In [1]: import numpy as np

In [2]: import numpy.linalg as la

In [3]: np.set_printoptions(precision=3, suppress=True, linewidth=120, floatmode="fixed")

In [4]: def rd(a):
   ...:     return np.round(a, 3) + 0
   ...: 

In [5]: mat = np.array([[0.4, -1.3, 0.2, 0.2, 0.3, 1.0, 0.4],
   ...:     [-0.2, -0.2, 0.0, 1.4, -0.3, 1.3, 1.0],
   ...:     [-0.9, -0.1, 0.2, -0.4, -0.2, 1.0, -0.1],
   ...:     [0.6, 1.4, -0.2, 0.3, -0.7, 0.5, -0.6],
   ...:     [1.0, -0.4, -1.4, -0.1, 0.1, -1.7, -1.7],
   ...:     [-1.5, -0.7, 1.5, 0.9, -1.0, -0.2, 0.3],
   ...:     [0.2, 1.7, 0.0, 0.7, -0.9, -0.2, -2.5],
   ...:     [-1.1, -2.4, -1.5, -0.3, 1.2, 0.5, -0.5]])

In [6]: mat
Out[6]: 
array([[ 0.400, -1.300,  0.200,  0.200,  0.300,  1.000,  0.400],
       [-0.200, -0.200,  0.000,  1.400, -0.300,  1.300,  1.000],
       [-0.900, -0.100,  0.200, -0.400, -0.200,  1.000, -0.100],
       [ 0.600,  1.400, -0.200,  0.300, -0.700,  0.500, -0.600],
       [ 1.000, -0.400, -1.400, -0.100,  0.100, -1.700, -1.700],
       [-1.500, -0.700,  1.500,  0.900, -1.000, -0.200,  0.300],
       [ 0.200,  1.700,  0.000,  0.700, -0.900, -0.200, -2.500],
       [-1.100, -2.400, -1.500, -0.300,  1.200,  0.500, -0.500]])

In [7]: x0 = np.array([3, 0, 4, 3, 4, 1, 4])

In [8]: h = np.maximum(mat @ x0, 0)

In [9]: np.flatnonzero(h > 1e-9)
Out[9]: array([0, 1, 5])

In [10]: mat * (h > 1e-9)[:, None]
Out[10]: 
array([[ 0.400, -1.300,  0.200,  0.200,  0.300,  1.000,  0.400],
       [-0.200, -0.200,  0.000,  1.400, -0.300,  1.300,  1.000],
       [-0.000, -0.000,  0.000, -0.000, -0.000,  0.000, -0.000],
       [ 0.000,  0.000, -0.000,  0.000, -0.000,  0.000, -0.000],
       [ 0.000, -0.000, -0.000, -0.000,  0.000, -0.000, -0.000],
       [-1.500, -0.700,  1.500,  0.900, -1.000, -0.200,  0.300],
       [ 0.000,  0.000,  0.000,  0.000, -0.000, -0.000, -0.000],
       [-0.000, -0.000, -0.000, -0.000,  0.000,  0.000, -0.000]])

In [11]: rd(mat.T @ h)
Out[11]: array([ -0.780, -10.700,   3.080,  13.140,  -1.590,  16.170,  10.620])

In [12]: rd(np.maximum(mat @ x0, 0) - np.maximum(-mat @ x0, 0))
Out[12]: array([  6.400,   7.700,  -3.300,  -2.800, -11.000,   1.200, -11.100,  -6.900])

In [13]: proj = mat @ la.solve(mat.T @ mat, mat.T)

In [14]: rd(np.trace(proj))
Out[14]: np.float64(7.0)

In [15]: rd(proj @ mat[:, 2])
Out[15]: array([ 0.200,  0.000,  0.200, -0.200, -1.400,  1.500,  0.000, -1.500])

In [16]: rd(np.diag(proj))
Out[16]: array([0.998, 0.896, 0.727, 0.596, 0.929, 0.958, 0.988, 0.907])

In [17]: out = np.c_[mat[:, :5] @ np.array([[-4, 4, -4, -3, 5],
    ...:     [5, 1, -3, 5, -3],
    ...:     [3, 4, 5, -4, -2],
    ...:     [-2, 0, -3, -2, -2],
    ...:     [2, 4, 4, 4, -2]]), np.array([6, 0, 5, -2, -5, 4, -5, 0])]

In [18]: rd(out)
Out[18]: 
array([[ -7.300,   2.300,   3.900,  -7.700,   4.500,   6.000],
       [ -3.600,  -2.200,  -4.000,  -4.400,  -2.600,   0.000],
       [  4.100,  -3.700,   5.300,   1.400,  -3.400,   5.000],
       [  2.000,   0.200, -11.300,   2.600,   0.000,  -2.000],
       [ -9.800,  -1.600,  -9.100,   1.200,   9.000,  -5.000],
       [  3.200,  -4.700,   8.900, -10.800,  -8.200,   4.000],
       [  4.500,  -1.100, -11.600,   2.900,  -3.700,  -5.000],
       [ -9.100,  -8.000,   9.800,   2.700,   2.900,   0.000]])

In [19]: la.matrix_rank(np.c_[mat, out])
Out[19]: np.int64(8)

In [20]: rd(la.norm(mat, 2))
Out[20]: np.float64(4.575)

In [21]: F = np.array([[2.0, -1.0, -4.0, -5.0],
    ...:     [6.0, -4.0, -6.0, -6.0],
    ...:     [-3.0, 3.0, -1.0, -3.0],
    ...:     [0.0, -1.0, 2.0, 3.0]])

In [22]: F
Out[22]: 
array([[ 2.000, -1.000, -4.000, -5.000],
       [ 6.000, -4.000, -6.000, -6.000],
       [-3.000,  3.000, -1.000, -3.000],
       [ 0.000, -1.000,  2.000,  3.000]])

In [23]: ang = np.radians(15)

In [24]: R = np.eye(4)

In [25]: R[1, 1] = R[2, 2] = np.cos(ang)

In [26]: R[1, 2], R[2, 1] = -np.sin(ang), np.sin(ang)

In [27]: rd(R)
Out[27]: 
array([[ 1.000,  0.000,  0.000,  0.000],
       [ 0.000,  0.966, -0.259,  0.000],
       [ 0.000,  0.259,  0.966,  0.000],
       [ 0.000,  0.000,  0.000,  1.000]])

In [28]: out = F @ R.T

In [29]: rd(np.abs(out - F).max(axis=0))
Out[29]: array([0.000, 1.689, 0.831, 0.000])

In [30]: rd(la.svd(F, compute_uv=False)), rd(la.svd(out, compute_uv=False))
Out[30]: 
(array([13.127,  6.288,  0.385,  0.000]),
 array([13.127,  6.288,  0.385,  0.000]))

In [31]: np.allclose(F @ F.T, out @ out.T)
Out[31]: True

In [32]: rng = np.random.default_rng(62)

In [33]: idx = rng.permutation(4)

In [34]: idx
Out[34]: array([0, 3, 1, 2])

In [35]: out = F[idx][:, idx]

In [36]: out
Out[36]: 
array([[ 2.000, -5.000, -1.000, -4.000],
       [ 0.000,  3.000, -1.000,  2.000],
       [ 6.000, -6.000, -4.000, -6.000],
       [-3.000, -3.000,  3.000, -1.000]])

In [37]: np.trace(out)
Out[37]: np.float64(0.0)

In [38]: np.allclose(out, F)
Out[38]: False

In [39]: np.diag(out)
Out[39]: array([ 2.000,  3.000, -4.000, -1.000])

In [40]: E = np.array([[0, 3, 0, 3], [3, 0, 3, 0], [0, 3, 0, 3], [3, 0, 3, 0]])

In [41]: # null space of dimension 2

In [42]: E @ np.ones(4)
Out[42]: array([6.000, 6.000, 6.000, 6.000])

In [43]: np.sort(np.abs(np.fft.fft(E[0]))), rd(np.sort(la.svd(E, compute_uv=False)))
Out[43]: (array([0.000, 0.000, 6.000, 6.000]), array([0.000, 0.000, 6.000, 6.000]))

In [44]: E @ (-1.0) ** np.arange(4)
Out[44]: array([-6.000,  6.000, -6.000,  6.000])

In [45]: (E @ E)[0]
Out[45]: array([18,  0, 18,  0])

In [46]: np.allclose(E @ E.T, E.T @ E)
Out[46]: True

In [47]: idx = rng.permutation(4)

In [48]: idx
Out[48]: array([0, 2, 3, 1])

In [49]: out = E[idx][:, idx]

In [50]: rd(la.det(out)), rd(la.det(E[idx]))
Out[50]: (np.float64(0.0), np.float64(0.0))

In [51]: np.diag(out)
Out[51]: array([0, 0, 0, 0])

In [52]: rd(np.sort(np.abs(la.eigvals(out))))
Out[52]: array([0.000, 0.000, 6.000, 6.000])

In [53]: np.allclose(out, E)
Out[53]: False

In [54]: rk = la.matrix_rank(E)

In [55]: rk
Out[55]: np.int64(2)

In [56]: null = la.svd(E)[2][rk:].T

In [57]: [int(la.matrix_rank(E[:, :j + 1])) for j in range(4)]
Out[57]: [1, 2, 2, 2]

In [58]: la.matrix_rank(E.T @ E), la.matrix_rank(E @ E.T)
Out[58]: (np.int64(2), np.int64(2))

In [59]: rd(null @ null.T)
Out[59]: 
array([[ 0.500,  0.000, -0.500,  0.000],
       [ 0.000,  0.500,  0.000, -0.500],
       [-0.500,  0.000,  0.500,  0.000],
       [ 0.000, -0.500,  0.000,  0.500]])

In [60]: null.shape
Out[60]: (4, 2)

In [61]: Uu, sig, Vh = la.svd(E)

In [62]: rd(sig)
Out[62]: array([6.000, 6.000, 0.000, 0.000])

In [63]: np.argmax(sig[:-1] / (sig[1:] + 1e-6)) + 1
Out[63]: np.int64(2)

In [64]: out = Uu[:, :2] @ np.diag(sig[:2]) @ Vh[:2]

In [65]: rd(np.abs(E - out).max())
Out[65]: np.float64(0.0)

In [66]: rd(out)
Out[66]: 
array([[0.000, 3.000, 0.000, 3.000],
       [3.000, 0.000, 3.000, 0.000],
       [0.000, 3.000, 0.000, 3.000],
       [3.000, 0.000, 3.000, 0.000]])

In [67]: J = np.load("sample11.npy")

In [68]: J
Out[68]: 
array([[ 1, -3, -2,  2,  2,  3,  1,  1,  1, -2],
       [-1, -3, -3, -5,  5,  3,  3, -6,  1,  2],
       [ 0, -3, -3,  0,  3,  0,  1, -1,  1,  2],
       [-2, -2,  4,  1,  3,  1,  0, -3, -1,  2],
       [-3,  1,  0, -3,  1,  0,  1, -1,  1,  2],
       [-5, -3,  1, -4,  0, -4,  2, -4, -1,  6],
       [-1, -2, -8, -5,  0, -3,  5,  1,  2,  4],
       [ 0,  0,  2,  3,  1,  1,  3,  3, -1, -1],
       [-3,  2, -3,  0,  1,  2,  3,  1, -2, -1],
       [-3,  1, -1, -3, -1, -4,  5, -1, -1,  1],
       [-1,  0, -3,  3,  3,  5,  4,  2, -2, -3],
       [-4,  3,  1,  1,  3,  3,  6,  3, -4,  1],
       [ 0, -4,  2,  3,  2,  1, -1, -2, -1,  0],
       [ 0,  1, -6, -5,  1, -3,  5, -2,  1,  2],
       [ 0, -1, -6, -4,  0, -3,  5,  1,  1,  4],
       [-4,  1,  1,  1,  1,  0,  1, -2, -4,  1],
       [-3, -1, -1, -2, -2, -4,  5,  2, -1,  3],
       [-2,  5,  1,  3,  3,  3,  6,  1, -4, -4],
       [-3, -1, -9, -6,  6,  4,  8, -1,  0,  5],
       [-2, -2,  2, -1,  4,  1, -1, -6, -1,  1],
       [-4,  0,  4,  0, -1, -4,  0, -1, -2,  3],
       [ 0, -2,  0, -2,  5,  5,  0, -3,  1,  2],
       [ 0,  0,  0,  0,  0,  0,  0,  0,  0,  0],
       [ 0,  3, -1,  3,  4,  5,  4, -1, -3, -5],
       [ 0,  2,  0, -1,  1,  0,  0, -3,  0, -2],
       [ 1, -3, -2,  2,  2,  3,  1,  1,  1, -2],
       [ 0,  1, -5, -3,  1, -1,  2,  1,  2,  2],
       [ 1,  0, -3, -2,  4,  2,  3,  1,  1,  3],
       [ 1, -5, -3,  1,  1,  1,  4,  1,  0,  0],
       [ 0, -2,  0,  0,  3,  3,  1,  0,  0,  1],
       [ 1,  4, -3, -5,  4,  1,  1, -5,  2,  1],
       [-1,  2, -1, -3,  2, -3,  0, -5,  0,  2],
       [-1,  5, -4, -3,  4,  3,  4, -1, -1,  2],
       [-4,  3, -1, -4,  1, -5,  2, -3,  0,  3],
       [ 0, -1, -6, -4,  0, -3,  5,  1,  1,  4],
       [ 0, -2,  0, -2,  5,  5,  0, -3,  1,  2],
       [-5, -2, -2, -3,  2,  0,  3, -5, -3,  4],
       [ 0,  2,  0, -3,  3,  2, -1, -6,  1, -1],
       [ 1,  2, -3, -4,  3,  1,  1, -2,  2,  3],
       [ 2,  0,  0,  2,  3,  3,  1, -2,  0, -4],
       [-1, -1, -2, -1,  0,  0,  0,  0,  1,  0],
       [-5, -2, -4, -7,  1, -5,  4, -3,  1,  8]])

In [69]: Uu, sig, Vh = la.svd(J, full_matrices=False)

In [70]: rd(np.abs(Vh[0]))
Out[70]: array([0.225, 0.033, 0.461, 0.500, 0.248, 0.102, 0.429, 0.219, 0.049, 0.424])

In [71]: Uu.shape, sig.shape, Vh.shape
Out[71]: ((42, 10), (10,), (10, 10))

In [72]: rd(Vh @ Vh.T)
Out[72]: 
array([[1.000, 0.000, 0.000, 0.000, 0.000, 0.000, 0.000, 0.000, 0.000, 0.000],
       [0.000, 1.000, 0.000, 0.000, 0.000, 0.000, 0.000, 0.000, 0.000, 0.000],
       [0.000, 0.000, 1.000, 0.000, 0.000, 0.000, 0.000, 0.000, 0.000, 0.000],
       [0.000, 0.000, 0.000, 1.000, 0.000, 0.000, 0.000, 0.000, 0.000, 0.000],
       [0.000, 0.000, 0.000, 0.000, 1.000, 0.000, 0.000, 0.000, 0.000, 0.000],
       [0.000, 0.000, 0.000, 0.000, 0.000, 1.000, 0.000, 0.000, 0.000, 0.000],
       [0.000, 0.000, 0.000, 0.000, 0.000, 0.000, 1.000, 0.000, 0.000, 0.000],
       [0.000, 0.000, 0.000, 0.000, 0.000, 0.000, 0.000, 1.000, 0.000, 0.000],
       [0.000, 0.000, 0.000, 0.000, 0.000, 0.000, 0.000, 0.000, 1.000, 0.000],
       [0.000, 0.000, 0.000, 0.000, 0.000, 0.000, 0.000, 0.000, 0.000, 1.000]])

In [73]: dist = la.norm(J[:, None] - J[None], axis=-1)

In [74]: (dist + 1e9 * np.eye(42)).round(6).argmin(axis=1)
Out[74]: 
array([25, 21, 29, 19, 40, 36, 14, 22, 10, 16, 23, 17,  3, 14, 34,  3,  9, 23, 32,  3, 15, 35, 40, 17, 22,  0, 14, 38,
        0,  0, 38, 33, 38, 31, 14, 21,  5, 24, 30,  0, 22,  5])

In [75]: dist.mean(axis=1).argmax()
Out[75]: np.int64(18)

In [76]: np.flatnonzero(dist[34] < dist.mean() / 2)
Out[76]: array([ 6, 13, 14, 26, 34])

In [77]: dist[34].round(6).argsort(kind="stable")[:4]
Out[77]: array([14, 34,  6, 13])

In [78]: Ac = (J - J.mean(axis=0)) / J.std(axis=0)

In [79]: np.argwhere(np.abs(Ac) > 2)
Out[79]: 
array([[ 6,  2],
       [11,  8],
       [15,  8],
       [16,  4],
       [17,  1],
       [17,  8],
       [18,  2],
       [18,  4],
       [18,  6],
       [23,  9],
       [28,  1],
       [32,  1],
       [41,  3],
       [41,  9]])

In [80]: b = la.lstsq(np.delete(Ac, 2, axis=1), Ac[:, 2])[0]

In [81]: np.abs(b).argmax()
Out[81]: np.int64(2)

In [82]: Ac = J - J.mean(axis=0)

In [83]: Uu, sig, Vh = la.svd(Ac, full_matrices=False)

In [84]: (np.sign(Uu[:, 0]) == np.sign(Uu[0, 0])).astype(int)
Out[84]: 
array([1, 0, 0, 1, 0, 0, 0, 1, 1, 0, 1, 1, 1, 0, 0, 1, 0, 1, 0, 1, 0, 1, 1, 1, 1, 1, 0, 0, 1, 1, 0, 0, 0, 0, 0, 1, 0,
       1, 0, 1, 1, 0])

In [85]: np.abs(Vh[0]).argmax()
Out[85]: np.int64(3)

In [86]: np.allclose(F[:-1].T @ la.lstsq(F[:-1].T, F[-1])[0], F[-1])
Out[86]: True

In [87]: la.lstsq(F[:-1].T, F[-1])[2]
Out[87]: np.int32(3)

In [88]: K = np.loadtxt("case7.csv", delimiter=",")

In [89]: rd(K)
Out[89]: 
array([[ -2.161,  10.508, -11.167,  -3.071,   4.186,   3.503,   5.413,  -0.320,  -7.939,  -4.846,  -2.253],
       [  2.083, -11.408,  12.404,   1.365,  -2.000,  -2.539,  -6.337,  -2.526,   6.616,   2.995,  -0.263],
       [ -1.944,   7.490,  -7.532,  -5.214,   6.891,   4.438,   3.153,  -4.639,  -8.734,  -6.932,  -5.765],
       [  0.656,   1.181,  -2.210,   6.393,  -8.233,  -3.930,   2.180,   9.790,   5.958,   7.204,   9.011],
       [ -1.042,   9.125, -10.585,   3.595,  -4.453,  -0.976,   6.162,   8.855,  -0.528,   2.994,   6.654],
       [  2.146, -11.035,  11.859,   2.300,  -3.201,  -3.085,  -5.901,  -1.014,   7.396,   4.024,   1.093],
       [  1.508,  -4.077,   3.621,   6.215,  -8.112,  -4.582,  -0.928,   7.449,   8.187,   7.657,   7.781],
       [ -0.733,   7.914,  -9.361,   4.395,  -5.512,  -1.666,   5.642,   9.541,   0.841,   4.065,   7.527],
       [  0.758,  -8.017,   9.466,  -4.335,   5.432,   1.613,  -5.688,  -9.495,  -0.733,  -3.983,  -7.464],
       [  0.448,  -6.693,   8.099,  -5.007,   6.328,   2.237,  -5.072,  -9.951,  -2.023,  -4.921,  -8.139],
       [  1.230,  -2.231,   1.551,   6.438,  -8.363,  -4.457,   0.201,   8.506,   7.568,   7.683,   8.435],
       [  0.234,  -5.719,   7.079,  -5.395,   6.850,   2.628,  -4.595, -10.132,  -2.864,  -5.490,  -8.491],
       [  2.159, -10.771,  11.507,   2.726,  -3.745,  -3.320,  -5.647,  -0.289,   7.708,   4.481,   1.728],
       [ -1.631,  10.993, -12.352,   1.511,  -1.723,   0.634,   6.765,   6.555,  -3.502,   0.364,   4.139],
       [  1.946,  -7.513,   7.558,   5.204,  -6.878,  -4.435,  -3.168,   4.615,   8.734,   6.924,   5.747],
       [ -0.458,  -2.257,   3.379,  -6.259,   8.038,   3.687,  -2.777, -10.021,  -5.329,  -6.916,  -9.030],
       [ -2.129,  11.201, -12.089,  -1.964,   2.770,   2.894,   6.075,   1.569,  -7.131,  -3.659,  -0.601],
       [ -1.707,   5.527,  -5.267,  -5.898,   7.733,   4.590,   1.848,  -6.413,  -8.529,  -7.473,  -7.073],
       [ -2.146,   9.943, -10.460,  -3.663,   4.939,   3.801,   4.945,  -1.407,  -8.282,  -5.456,  -3.173],
       [  1.200,  -2.037,   1.335,   6.451,  -8.375,  -4.437,   0.317,   8.602,   7.492,   7.674,   8.489],
       [  0.935,  -8.722,  10.182,  -3.888,   4.840,   1.223,  -5.995,  -9.123,   0.045,  -3.381,  -6.981],
       [  2.078, -11.422,  12.426,   1.310,  -1.930,  -2.506,  -6.357,  -2.611,   6.567,   2.934,  -0.340],
       [ -1.830,   6.498,  -6.381,  -5.602,   7.371,   4.542,   2.483,  -5.597,  -8.673,  -7.254,  -6.484],
       [ -0.299,  -3.098,   4.287,  -6.113,   7.832,   3.471,  -3.233, -10.141,  -4.795,  -6.643,  -8.987],
       [ -0.324,  -2.965,   4.143,  -6.139,   7.868,   3.507,  -3.162, -10.126,  -4.882,  -6.689,  -8.997],
       [ -1.487,  10.611, -12.015,   2.108,  -2.502,   0.195,   6.682,   7.275,  -2.720,   1.098,   4.888],
       [  0.962,  -8.826,  10.286,  -3.816,   4.745,   1.161,  -6.039,  -9.058,   0.166,  -3.285,  -6.902],
       [ -1.178,   9.617, -11.070,   3.189,  -3.919,  -0.644,   6.354,   8.458,  -1.165,   2.466,   6.189],
       [  0.170,   3.757,  -4.994,   5.972,  -7.636,  -3.284,   3.585,  10.196,   4.350,   6.398,   8.916],
       [  1.731, -11.219,  12.535,  -1.040,   1.110,  -0.969,  -6.787,  -5.958,   4.084,   0.206,  -3.534]])

In [90]: dist = la.norm(K[:, None] - K[None], axis=-1)

In [91]: dist.shape
Out[91]: (30, 30)

In [92]: rd(la.norm(K, axis=1))
Out[92]: 
array([20.000, 20.000, 20.000, 20.000, 20.000, 20.000, 20.000, 20.000, 20.000, 20.000, 20.000, 20.000, 20.000, 20.000,
       20.000, 20.000, 20.000, 20.000, 20.000, 20.000, 20.000, 20.000, 20.000, 20.000, 20.000, 20.000, 20.000, 20.000,
       20.000, 20.000])

In [93]: rd(dist[:5, :5])
Out[93]: 
array([[ 0.000, 39.605,  8.731, 32.436, 20.569],
       [39.605,  0.000, 37.427, 27.722, 36.850],
       [ 8.731, 37.427,  0.000, 36.763, 27.561],
       [32.436, 27.722, 36.763,  0.000, 15.782],
       [20.569, 36.850, 27.561, 15.782,  0.000]])

In [94]: dist[0].round(6).argsort(kind="stable")[:4]
Out[94]: array([ 0, 18, 16,  2])

In [95]: dist.mean(axis=1).argmax()
Out[95]: np.int64(28)
